>>> import numpy as np
>>> np.set_printoptions(suppress=True, linewidth=200)
>>> def tidy(a):
...     return np.round(a, 4) + 0
... 
>>> m1 = np.loadtxt("m.csv", delimiter=",")
>>> m1
array([[ 3., -1., -2., -2.],
       [ 0.,  0.,  0.,  1.],
       [ 0.,  2.,  1.,  0.],
       [ 0.,  1.,  2.,  3.]])
>>> O = m1.astype(float).copy()
>>> for j in range(4):
...     O[:, j] -= O[:, :j] @ (O[:, :j].T @ O[:, j])
...     O[:, j] /= np.linalg.norm(O[:, j])
... 
>>> tidy(O)
array([[ 1.    ,  0.    ,  0.    ,  0.    ],
       [ 0.    ,  0.    ,  0.    ,  1.    ],
       [ 0.    ,  0.8944, -0.4472,  0.    ],
       [ 0.    ,  0.4472,  0.8944,  0.    ]])
>>> tidy(O.T @ m1)
array([[ 3.    , -1.    , -2.    , -2.    ],
       [ 0.    ,  2.2361,  1.7889,  1.3416],
       [ 0.    ,  0.    ,  1.3416,  2.6833],
       [ 0.    ,  0.    ,  0.    ,  1.    ]])
>>> tidy(O.T @ O)
array([[1., 0., 0., 0.],
       [0., 1., 0., 0.],
       [0., 0., 1., 0.],
       [0., 0., 0., 1.]])
>>> other = np.array([[-2, 2], [-2, 2]])
>>> C = np.kron(other, m1)
>>> C.shape
(8, 8)
>>> print(np.linalg.matrix_rank(C))
4
>>> tidy(np.linalg.det(m1.T))
np.float64(9.0)
>>> np.kron(np.eye(2, dtype=int), m1)
array([[ 3., -1., -2., -2.,  0., -0., -0., -0.],
       [ 0.,  0.,  0.,  1.,  0.,  0.,  0.,  0.],
       [ 0.,  2.,  1.,  0.,  0.,  0.,  0.,  0.],
       [ 0.,  1.,  2.,  3.,  0.,  0.,  0.,  0.],
       [ 0., -0., -0., -0.,  3., -1., -2., -2.],
       [ 0.,  0.,  0.,  0.,  0.,  0.,  0.,  1.],
       [ 0.,  0.,  0.,  0.,  0.,  2.,  1.,  0.],
       [ 0.,  0.,  0.,  0.,  0.,  1.,  2.,  3.]])
>>> np.einsum("ij,ji->", m1, m1)
np.float64(21.0)
>>> tidy(np.poly(m1))
array([ 1., -7., 14., -9.,  9.])
>>> E = np.load("case6.npy")
>>> print(E)
[[1.1 3.  1.  2. ]
 [3.  3.1 0.  2. ]
 [3.  1.  2.1 0. ]
 [1.  3.  1.  2.1]]
>>> u = np.array([7, 0, -7, 0])
>>> other = E + np.outer(u, np.eye(4)[1])
>>> tidy(np.linalg.det(other) / np.linalg.det(E)), tidy(1 + np.linalg.solve(E, u)[1])
(np.float64(70.6011), np.float64(70.6011))
>>> other
array([[ 1.1, 10. ,  1. ,  2. ],
       [ 3. ,  3.1,  0. ,  2. ],
       [ 3. , -6. ,  2.1,  0. ],
       [ 1. ,  3. ,  1. ,  2.1]])
>>> M = np.load("a.npy")
>>> print(tidy(M))
[[-0.2445 -0.3516 -0.3293]
 [ 0.2794 -0.6261  0.4392]
 [ 0.3143 -0.5998 -0.4741]
 [ 0.0349 -0.141   0.6825]
 [ 0.873   0.3235 -0.0894]]
>>> # orthonormal columns
>>> vec = np.array([2, -4, 3])
>>> y = M @ vec
>>> b, lr = np.zeros(3), 1 / np.linalg.norm(M, 2) ** 2
>>> for i in range(300):
...     b -= lr * M.T @ (M @ b - y)
...     if i % 50 == 0: print(i, round(np.linalg.norm(M @ b - y), 4))
... 
0 0.0
50 0.0
100 0.0
150 0.0
200 0.0
250 0.0
>>> tidy(np.linalg.cond(M))
np.float64(1.0)
>>> print(b)
[ 2. -4.  3.]
>>> u, g = M[1], M[0]
>>> print(tidy(u @ u))
0.663
>>> pr = (u @ g) / (u @ u) * u
>>> tidy(np.outer(u, g))
array([[-0.0683, -0.0982, -0.092 ],
       [ 0.1531,  0.2202,  0.2062],
       [-0.1074, -0.1545, -0.1447]])
>>> np.linalg.matrix_rank(np.outer(u, g))
np.int64(1)
>>> tidy(np.linalg.norm(u + g) ** 2 + np.linalg.norm(u - g) ** 2)
np.float64(1.9098)
>>> other = np.c_[M[:, :1] @ np.array([[5]]), np.array([-3, 3, 0, -1, -3])]
>>> tidy(other)
array([[-1.2223, -3.    ],
       [ 1.3969,  3.    ],
       [ 1.5715,  0.    ],
       [ 0.1746, -1.    ],
       [ 4.3652, -3.    ]])
>>> tidy(np.linalg.norm(np.linalg.qr(M)[0].T @ other, axis=0) ** 2 / ((other ** 2).sum(axis=0) + 1e-12))
array([1.    , 0.2672])
>>> tidy(np.linalg.lstsq(M, other[:, 0])[0])
array([5., 0., 0.])
>>> np.linalg.matrix_rank(other)
np.int64(2)
>>> u, g = other[1], other[3]
>>> tidy(u @ g)
np.float64(-2.7561)
>>> tidy(u @ u)
np.float64(10.9512)
>>> pr = (u @ g) / (u @ u) * u
>>> print(tidy(np.linalg.norm(u + g) ** 2 + np.linalg.norm(u - g) ** 2))
23.9634
>>> tidy(pr)
array([-0.3515, -0.755 ])
>>> tidy(g - pr)
array([ 0.5262, -0.245 ])
>>> other = np.array([[0, -1, -2, -4], [3, 1, 2, -2], [-4, 3, -1, 3], [-2, -3, 3, -3]])
>>> feats = other + other.T
>>> feats
array([[ 0,  2, -6, -6],
       [ 2,  2,  5, -5],
       [-6,  5, -2,  6],
       [-6, -5,  6, -6]])
>>> # equal to its transpose
>>> evals, evecs = np.linalg.eig(feats)
>>> tidy(feats @ evecs[:, 0] - evals[0] * evecs[:, 0])
array([0., 0., 0., 0.])
>>> print(tidy(evals))
[ -7.7689 -13.49     9.7795   5.4794]
>>> tidy(np.sort(np.linalg.eigvals(feats.T)))
array([-13.49  ,  -7.7689,   5.4794,   9.7795])
>>> other = feats / np.linalg.norm(feats, axis=1, keepdims=True)
>>> cov = other @ other.T
>>> tidy(np.degrees(np.arccos(np.clip(cov[3, 1], -1, 1))))
np.float64(64.3637)
>>> print(tidy(cov))
[[ 1.      0.0602 -0.1598 -0.0995]
 [ 0.0602  1.     -0.5488  0.4327]
 [-0.1598 -0.5488  1.     -0.3192]
 [-0.0995  0.4327 -0.3192  1.    ]]
>>> (np.abs(cov) > 0.9).astype(int)
array([[1, 0, 0, 0],
       [0, 1, 0, 0],
       [0, 0, 1, 0],
       [0, 0, 0, 1]])
>>> print((cov - 2 * np.eye(4)).round(6).argmax(axis=1))
[1 3 0 1]
>>> A = np.array([[1.0, 0.7, 0.49], [0.7, 1.0, 0.7], [0.49, 0.7, 1.0]])
>>> # symmetric, so the eigenvalues are real
>>> other = np.array([[2, 3, 0], [3, 2, 0]])
>>> C = np.kron(other, A)
>>> tidy(C)
array([[2.  , 1.4 , 0.98, 3.  , 2.1 , 1.47, 0.  , 0.  , 0.  ],
       [1.4 , 2.  , 1.4 , 2.1 , 3.  , 2.1 , 0.  , 0.  , 0.  ],
       [0.98, 1.4 , 2.  , 1.47, 2.1 , 3.  , 0.  , 0.  , 0.  ],
       [3.  , 2.1 , 1.47, 2.  , 1.4 , 0.98, 0.  , 0.  , 0.  ],
       [2.1 , 3.  , 2.1 , 1.4 , 2.  , 1.4 , 0.  , 0.  , 0.  ],
       [1.47, 2.1 , 3.  , 0.98, 1.4 , 2.  , 0.  , 0.  , 0.  ]])
>>> np.linalg.matrix_rank(C)
np.int64(6)
>>> evals, evecs = np.linalg.eigh(A)
>>> vec = np.array([1, 1, 0])
>>> vec @ A @ vec / (vec @ vec), tidy(evals[0]), tidy(evals[-1])
(np.float64(1.7), np.float64(0.2252), np.float64(2.2648))
>>> tidy(np.linalg.eigvalsh(A[1:, 1:]))
array([0.3, 1.7])
>>> (np.sign(evecs[:, -1].round(6)) == np.sign(evecs[0, -1].round(6))).astype(int)
array([1, 1, 1])
>>> np.abs(A).sum(axis=1).max(), tidy(np.abs(evals).max())
(np.float64(2.4), np.float64(2.2648))
>>> tidy(evecs * np.abs(evals) @ evecs.T)
array([[1.  , 0.7 , 0.49],
       [0.7 , 1.  , 0.7 ],
       [0.49, 0.7 , 1.  ]])
>>> print(vec @ A @ vec)
3.4
>>> O = A.astype(float).copy()
>>> for j in range(3):
...     O[:, j] -= O[:, :j] @ (O[:, :j].T @ O[:, j])
...     O[:, j] /= np.linalg.norm(O[:, j])
... 
>>> tidy(O.T @ O)
array([[1., 0., 0.],
       [0., 1., 0.],
       [0., 0., 1.]])
>>> tidy(O.T @ A)
array([[1.3153, 1.3251, 1.1176],
       [0.    , 0.4733, 0.5537],
       [0.    , 0.    , 0.4178]])
>>> tidy(O)
array([[ 0.7603, -0.6496,  0.    ],
       [ 0.5322,  0.6228, -0.5735],
       [ 0.3725,  0.436 ,  0.8192]])
>>> other = A / np.sqrt((A ** 2).mean(axis=1, keepdims=True))
>>> tidy(other[1])
array([0.8616, 1.2309, 0.8616])
>>> print(np.linalg.matrix_rank(A - A.mean(axis=1, keepdims=True)))
2
>>> W0 = np.load("run0.npy")
>>> W0
array([[-2.,  1.,  1.,  1.,  1.],
       [ 1., -2.,  1.,  1.,  1.],
       [ 1.,  1., -2.,  1.,  1.],
       [ 1.,  1.,  1., -2.,  1.],
       [ 1.,  1.,  1.,  1., -2.]])
>>> # equal to its transpose
>>> P = np.triu(np.array([[9, 6, 6, 7, 9],
...     [9, 6, 3, 2, 2],
...     [8, 5, 1, 9, 3],
...     [2, 6, 5, 6, 9],
...     [4, 8, 6, 8, 9]]), 1) + np.eye(5)
>>> other = P @ W0 @ np.linalg.inv(P)
>>> other
array([[   26.,  -145.,   290., -2494., 21634.],
       [    8.,   -43.,    80.,  -688.,  5968.],
       [   13.,   -65.,   127., -1118.,  9698.],
       [   10.,   -50.,   100.,  -863.,  7460.],
       [    1.,    -5.,    10.,   -86.,   743.]])
>>> tidy(np.poly(other))
array([   1.,   10.,   30.,    0., -135., -162.])
>>> P @ W0 - W0 @ P
array([[ 28.,  22.,  19.,  10.,   5.],
       [  7.,   1.,  -2., -11., -16.],
       [ 12.,   6.,   3.,  -6., -11.],
       [  9.,   3.,   0.,  -9., -14.],
       [  0.,  -6.,  -9., -18., -23.]])
>>> tidy(np.linalg.det(other))
np.float64(162.0)
